$ python -q
>>> import numpy as np
>>> from numpy import linalg as LA
>>> np.set_printoptions(suppress=True, linewidth=120)
>>> def rnd(a):
...     return np.round(a, 3) + 0
... 
>>> W0 = np.array([[-3, 3, 1], [1, -3, 3], [3, 1, -3]])
>>> x0 = np.array([1, 3, 3])
>>> h1 = np.maximum(W0 @ x0, 0)
>>> W0.T @ h1
array([-26,  24,  12])
>>> rnd(np.tanh(W0 @ x0))
array([ 1.   ,  0.762, -0.995])
>>> np.maximum(W0 @ (3 * x0), 0)
array([27,  3,  0])
>>> np.flatnonzero(h1 > 1e-9)
array([0, 1])
>>> th = np.radians(80)
>>> R = np.eye(3)
>>> R[1, 1] = R[0, 0] = np.cos(th)
>>> R[1, 0], R[0, 1] = -np.sin(th), np.sin(th)
>>> rnd(R)
array([[ 0.174,  0.985,  0.   ],
       [-0.985,  0.174,  0.   ],
       [ 0.   ,  0.   ,  1.   ]])
>>> out = W0 @ R.T
>>> np.allclose(W0 @ W0.T, out @ out.T)
True
>>> rnd(LA.svd(W0, compute_uv=False)), rnd(LA.svd(out, compute_uv=False))
(array([5.292, 5.292, 1.   ]), array([5.292, 5.292, 1.   ]))
>>> f, r1 = R[1], R[0]
>>> f @ r1
np.float64(0.0)
>>> pr = (f @ r1) / (f @ f) * f
>>> pr
array([-0.,  0.,  0.])
>>> rnd(LA.norm(f + r1) ** 2 + LA.norm(f - r1) ** 2)
np.float64(4.0)
>>> rng = np.random.default_rng(51024)
>>> K = np.eye(3, dtype=int)[rng.permutation(3)]
>>> K
array([[0, 1, 0],
       [0, 0, 1],
       [1, 0, 0]])
>>> x0 = np.array([-1, 2, 2])
>>> target = K @ x0
>>> target
array([ 2,  2, -1])
>>> rnd(LA.solve(K, 4 * target))
array([-4.,  8.,  8.])
>>> rnd(LA.solve(K, target))
array([-1.,  2.,  2.])
>>> rnd(LA.solve(K.T, K[1]))
array([0., 1., 0.])
